% python3 -q
>>> import numpy as np
>>> import numpy.linalg as la
>>> np.set_printoptions(precision=2, suppress=True, linewidth=140, floatmode="fixed")
>>> tidy = lambda a: np.round(a, 2) + 0
>>> M = np.loadtxt("test3.csv", delimiter=",")
>>> M
array([[ -2.00,  -1.00,   0.00,   1.00,   2.00,   3.00,   4.00,   5.00,   6.00,   7.00,   8.00],
       [  9.00,  10.00,  11.00,  12.00,  13.00,  14.00,  15.00,  16.00,  17.00,  18.00,  19.00],
       [ 20.00,  21.00,  22.00,  23.00,  24.00,  25.00,  26.00,  27.00,  28.00,  29.00,  30.00],
       [ 31.00,  32.00,  33.00,  34.00,  35.00,  36.00,  37.00,  38.00,  39.00,  40.00,  41.00],
       [ 42.00,  43.00,  44.00,  45.00,  46.00,  47.00,  48.00,  49.00,  50.00,  51.00,  52.00],
       [ 53.00,  54.00,  55.00,  56.00,  57.00,  58.00,  59.00,  60.00,  61.00,  62.00,  63.00],
       [ 64.00,  65.00,  66.00,  67.00,  68.00,  69.00,  70.00,  71.00,  72.00,  73.00,  74.00],
       [ 75.00,  76.00,  77.00,  78.00,  79.00,  80.00,  81.00,  82.00,  83.00,  84.00,  85.00],
       [ 86.00,  87.00,  88.00,  89.00,  90.00,  91.00,  92.00,  93.00,  94.00,  95.00,  96.00],
       [ 97.00,  98.00,  99.00, 100.00, 101.00, 102.00, 103.00, 104.00, 105.00, 106.00, 107.00]])
>>> # looks like rank 2
>>> rank = la.matrix_rank(M)
>>> print(rank)
2
>>> N = la.svd(M)[2][rank:].T
>>> [int(la.matrix_rank(M[:, :j + 1])) for j in range(11)]
[1, 2, 2, 2, 2, 2, 2, 2, 2, 2, 2]
>>> np.allclose(M @ N, 0)
True
>>> [int(la.matrix_rank(np.delete(M, i, axis=0))) for i in range(10)]
[2, 2, 2, 2, 2, 2, 2, 2, 2, 2]
>>> data = np.loadtxt("case4.csv", delimiter=",")
>>> data
array([[-0.54, -0.78, -0.96, -0.24, -0.18, -0.18,  0.54,  0.78, -0.30,  0.36,  0.06, -1.20, -0.36],
       [ 0.18,  0.26,  0.32,  0.08,  0.06,  0.06, -0.18, -0.26,  0.10, -0.12, -0.02,  0.40,  0.12],
       [-0.18, -0.26, -0.32, -0.08, -0.06, -0.06,  0.18,  0.26, -0.10,  0.12,  0.02, -0.40, -0.12],
       [ 0.18,  0.26,  0.32,  0.08,  0.06,  0.06, -0.18, -0.26,  0.10, -0.12, -0.02,  0.40,  0.12],
       [ 0.09,  0.13,  0.16,  0.04,  0.03,  0.03, -0.09, -0.13,  0.05, -0.06, -0.01,  0.20,  0.06],
       [ 0.90,  1.30,  1.60,  0.40,  0.30,  0.30, -0.90, -1.30,  0.50, -0.60, -0.10,  2.00,  0.60],
       [-0.09, -0.13, -0.16, -0.04, -0.03, -0.03,  0.09,  0.13, -0.05,  0.06,  0.01, -0.20, -0.06],
       [-0.27, -0.39, -0.48, -0.12, -0.09, -0.09,  0.27,  0.39, -0.15,  0.18,  0.03, -0.60, -0.18],
       [-0.09, -0.13, -0.16, -0.04, -0.03, -0.03,  0.09,  0.13, -0.05,  0.06,  0.01, -0.20, -0.06],
       [ 0.45,  0.65,  0.80,  0.20,  0.15,  0.15, -0.45, -0.65,  0.25, -0.30, -0.05,  1.00,  0.30],
       [ 0.54,  0.78,  0.96,  0.24,  0.18,  0.18, -0.54, -0.78,  0.30, -0.36, -0.06,  1.20,  0.36]])
>>> # row 3 repeats row 1
>>> vec = np.array([0, 0, 1, 1, 2, 1, 0, 1, 0, 0, 2, 0, 0])
>>> h = np.maximum(data @ vec, 0)
>>> tidy(np.tanh(data @ vec))
array([-0.69,  0.27, -0.27,  0.27,  0.14,  0.89, -0.14, -0.40, -0.14,  0.60,  0.69])
>>> tidy(data.T @ h)
array([ 2.14,  3.09,  3.81,  0.95,  0.71,  0.71, -2.14, -3.09,  1.19, -1.43, -0.24,  4.76,  1.43])
>>> tidy(np.maximum(data @ vec, 0) - np.maximum(-data @ vec, 0))
array([-0.84,  0.28, -0.28,  0.28,  0.14,  1.40, -0.14, -0.42, -0.14,  0.70,  0.84])
>>> W0 = np.load("sample4.npy")
>>> W0
array([[  5,   6,   7,   8,   9,  10,  11,  12,  13],
       [ 14,  15,  16,  17,  18,  19,  20,  21,  22],
       [ 23,  24,  25,  26,  27,  28,  29,  30,  31],
       [ 32,  33,  34,  35,  36,  37,  38,  39,  40],
       [ 41,  42,  43,  44,  45,  46,  47,  48,  49],
       [ 50,  51,  52,  53,  54,  55,  56,  57,  58],
       [ 59,  60,  61,  62,  63,  64,  65,  66,  67],
       [ 68,  69,  70,  71,  72,  73,  74,  75,  76],
       [ 77,  78,  79,  80,  81,  82,  83,  84,  85],
       [ 86,  87,  88,  89,  90,  91,  92,  93,  94],
       [ 95,  96,  97,  98,  99, 100, 101, 102, 103],
       [104, 105, 106, 107, 108, 109, 110, 111, 112],
       [113, 114, 115, 116, 117, 118, 119, 120, 121],
       [122, 123, 124, 125, 126, 127, 128, 129, 130]])
>>> np.argsort(-la.norm(W0, axis=0).round(6), kind="stable")[:3]
array([8, 7, 6])
>>> [round(float(x), 2) for x in la.svd(W0, compute_uv=False)[:3]]
[860.57, 13.72, 0.0]
>>> tidy(la.norm(W0, 2) / la.norm(W0))
np.float64(1.0)
>>> la.matrix_rank(W0, rtol=0.1)
np.int64(1)
>>> J = np.loadtxt("run4.csv", delimiter=",")
>>> print(J)
[[ 0.00  0.00  1.00  2.00  3.00]
 [-2.00 -2.00  3.00 -1.00  1.00]
 [ 3.00 -3.00 -1.00 -3.00  0.00]
 [-1.00  1.00  3.00  1.00  3.00]
 [-1.00 -3.00  1.00  3.00  0.00]
 [ 1.00  3.00 -1.00 -2.00 -3.00]
 [-3.00 -1.00 -2.00 -1.00  3.00]
 [-3.00  2.00 -3.00 -2.00  1.00]
 [ 3.00 -2.00 -1.00  3.00  1.00]
 [-3.00 -2.00 -3.00  2.00  3.00]
 [ 3.00  1.00 -3.00 -2.00 -2.00]
 [ 3.00  1.00 -2.00  2.00 -2.00]
 [-6.00 -6.00 10.00 -1.00  6.00]]
>>> dist = la.norm(J[:, None] - J[None], axis=-1)
>>> dist.mean(axis=1).argmax()
np.int64(12)
>>> np.flatnonzero(dist[8] < dist.mean() / 2)
array([8])
>>> Q, r_ = la.qr(J)
>>> np.trace(Q @ Q.T)
np.float64(5.0)
>>> tidy(Q.T @ Q)
array([[1.00, 0.00, 0.00, 0.00, 0.00],
       [0.00, 1.00, 0.00, 0.00, 0.00],
       [0.00, 0.00, 1.00, 0.00, 0.00],
       [0.00, 0.00, 0.00, 1.00, 0.00],
       [0.00, 0.00, 0.00, 0.00, 1.00]])
>>> tidy(abs(r_[0, 0])), tidy(la.norm(J[:, 0]))
(np.float64(10.3), np.float64(10.3))
>>> Q.shape, r_.shape
((13, 5), (5, 5))
>>> Y = np.array([[1, 0, 0], [3, 2, 0], [2, 0, 0]])
>>> C = np.array([[-3]])
>>> m1 = np.block([[Y, np.array([[-2], [0], [1]])], [np.zeros((1, 3)), C]])
>>> print(m1)
[[ 1.00  0.00  0.00 -2.00]
 [ 3.00  2.00  0.00  0.00]
 [ 2.00  0.00  0.00  1.00]
 [ 0.00  0.00  0.00 -3.00]]
>>> proj = np.triu(np.array([[2, 4, 5, 1], [5, 5, 2, 3], [0, 1, 1, 0], [1, 1, 3, 3]]), 1) + np.eye(4)
>>> Y = proj @ m1 @ la.inv(proj)
>>> la.matrix_rank(Y)
np.int64(3)
>>> np.trace(Y), np.trace(m1)
(np.float64(0.0), np.float64(0.0))
>>> proj @ m1 - m1 @ proj
array([[ 22.00,   4.00,  -5.00,   1.00],
       [  4.00, -12.00, -19.00, -16.00],
       [  0.00,  -8.00, -10.00,  -2.00],
       [  0.00,   0.00,   0.00,   0.00]])
>>> print(tidy(la.det(Y)))
0.0
>>> Y
array([[ 23.00, -84.00,  53.00, 229.00],
       [  7.00, -26.00,  17.00,  64.00],
       [  2.00,  -8.00,   6.00,  23.00],
       [  0.00,   0.00,   0.00,  -3.00]])
>>> theta = np.radians(45)
>>> r_ = np.eye(4)
>>> r_[1, 1] = r_[2, 2] = np.cos(theta)
>>> r_[1, 2], r_[2, 1] = -np.sin(theta), np.sin(theta)
>>> tidy(r_)
array([[ 1.00,  0.00,  0.00,  0.00],
       [ 0.00,  0.71, -0.71,  0.00],
       [ 0.00,  0.71,  0.71,  0.00],
       [ 0.00,  0.00,  0.00,  1.00]])
>>> Y = m1 @ r_.T
>>> np.allclose(m1 @ m1.T, Y @ Y.T)
True
>>> np.allclose(la.norm(m1, axis=1), la.norm(Y, axis=1))
True
>>> tidy(np.abs(Y - m1).max(axis=0))
array([0.00, 0.59, 1.41, 0.00])
>>> left, sv = la.svd(m1)
Traceback (most recent call last):
  File "<python-input-57>", line 1, in <module>
    left, sv = la.svd(m1)
    ^^^^^^^^
ValueError: too many values to unpack (expected 2)
>>> left, sv, Vt = la.svd(m1, full_matrices=False)
>>> tidy(left.T @ left)
array([[1.00, 0.00, 0.00, 0.00],
       [0.00, 1.00, 0.00, 0.00],
       [0.00, 0.00, 1.00, 0.00],
       [0.00, 0.00, 0.00, 1.00]])
>>> tidy(sv / sv[0])
array([1.00, 0.91, 0.27, 0.00])
>>> (sv > 1e-8).sum()
np.int64(3)
>>> tidy(np.cumsum(sv ** 2) / np.sum(sv ** 2))
array([0.53, 0.96, 1.00, 1.00])
>>> left.shape, sv.shape, Vt.shape
((4, 4), (4,), (4, 4))
>>> rng = np.random.default_rng(51)
>>> idx = rng.permutation(4)
>>> idx
array([1, 2, 3, 0])
>>> Y = m1[idx][:, idx]
>>> tidy(la.det(Y)), tidy(la.det(m1[idx]))
(np.float64(0.0), np.float64(0.0))
>>> tidy(np.sort(np.abs(la.eigvals(Y))))
array([0.00, 1.00, 2.00, 3.00])
>>> print(np.allclose(Y, m1))
False
>>> T = np.stack([m1, -2 * m1, m1[::-1]])
>>> tidy(la.norm(T, axis=(1, 2)))
array([ 5.66, 11.31,  5.66])
>>> la.matrix_rank(T)
array([3, 3, 3])
>>> (T @ m1.T).shape
(3, 4, 4)
>>> feats = rng.normal(size=(37, 6)) + 20 * np.array([2, 1, -4, 3, 3, -3])
>>> tidy(feats)
array([[ 40.08,  21.25, -80.32,  58.90,  59.20, -58.22],
       [ 39.65,  18.82, -80.30,  60.30,  60.29, -58.14],
       [ 39.81,  18.45, -78.49,  60.29,  60.30, -60.68],
       [ 38.96,  21.58, -81.52,  59.38,  58.85, -58.56],
       [ 40.32,  19.29, -79.29,  61.94,  59.04, -60.89],
       [ 40.40,  20.24, -81.14,  59.36,  59.98, -59.14],
       [ 38.51,  20.67, -79.49,  62.06,  57.60, -60.34],
       [ 39.61,  21.54, -81.18,  59.45,  60.27, -59.37],
       [ 40.51,  18.70, -78.00,  59.30,  60.46, -59.01],
       [ 39.64,  20.56, -81.54,  59.88,  59.45, -61.58],
       [ 39.29,  18.93, -79.02,  59.14,  58.38, -60.23],
       [ 39.63,  22.69, -78.13,  60.17,  59.17, -57.60],
       [ 40.29,  18.19, -79.59,  58.18,  61.30, -59.58],
       [ 38.76,  19.32, -82.36,  61.81,  60.06, -59.32],
       [ 41.37,  19.53, -80.65,  59.45,  60.29, -60.94],
       [ 39.58,  20.26, -79.89,  59.34,  58.78, -60.65],
       [ 40.66,  21.40, -78.79,  59.66,  60.67, -59.61],
       [ 41.60,  19.13, -78.73,  60.41,  59.83, -57.32],
       [ 41.99,  18.31, -79.86,  60.81,  61.22, -61.31],
       [ 40.48,  20.25, -80.84,  60.87,  59.43, -60.05],
       [ 38.94,  20.50, -79.46,  59.65,  59.07, -60.00],
       [ 40.28,  20.19, -80.28,  61.10,  59.62, -59.93],
       [ 41.70,  19.07, -79.96,  60.31,  59.17, -61.51],
       [ 38.93,  17.66, -80.01,  59.91,  60.76, -57.94],
       [ 40.18,  20.21, -79.47,  59.45,  58.33, -60.84],
       [ 40.16,  19.97, -79.97,  59.32,  60.04, -60.37],
       [ 39.81,  18.58, -80.96,  59.99,  61.64, -59.92],
       [ 40.63,  22.05, -79.71,  59.65,  57.84, -60.39],
       [ 41.31,  18.89, -80.40,  59.79,  60.23, -61.16],
       [ 40.85,  20.62, -81.13,  56.87,  60.64, -59.87],
       [ 40.01,  17.99, -80.93,  59.67,  60.22, -60.15],
       [ 41.01,  18.73, -81.37,  59.90,  61.28, -61.47],
       [ 38.39,  21.82, -80.83,  60.08,  61.47, -61.14],
       [ 40.08,  20.51, -80.21,  59.61,  59.23, -60.48],
       [ 41.11,  17.54, -79.60,  59.94,  60.02, -59.98],
       [ 39.93,  20.64, -82.20,  60.80,  60.72, -59.96],
       [ 39.88,  20.98, -77.81,  61.74,  61.45, -61.98]])
>>> C2 = np.cov(feats, rowvar=False)
>>> tidy(la.eigvalsh(C2)[::-1])
array([2.12, 1.42, 1.37, 1.01, 0.74, 0.51])
>>> print(tidy(C2))
[[ 0.79 -0.37  0.14 -0.14  0.17 -0.20]
 [-0.37  1.72 -0.05 -0.04 -0.46  0.10]
 [ 0.14 -0.05  1.25  0.10 -0.17  0.08]
 [-0.14 -0.04  0.10  1.02 -0.09 -0.21]
 [ 0.17 -0.46 -0.17 -0.09  1.05 -0.08]
 [-0.20  0.10  0.08 -0.21 -0.08  1.34]]
>>> print(tidy(np.corrcoef(feats.T)))
[[ 1.00 -0.32  0.14 -0.16  0.19 -0.19]
 [-0.32  1.00 -0.04 -0.03 -0.34  0.07]
 [ 0.14 -0.04  1.00  0.09 -0.15  0.06]
 [-0.16 -0.03  0.09  1.00 -0.09 -0.18]
 [ 0.19 -0.34 -0.15 -0.09  1.00 -0.07]
 [-0.19  0.07  0.06 -0.18 -0.07  1.00]]
>>> C2.shape
(6, 6)
>>> tidy(np.polyfit(feats[:, 3], feats[:, 4], 1))
array([-0.09, 65.29])
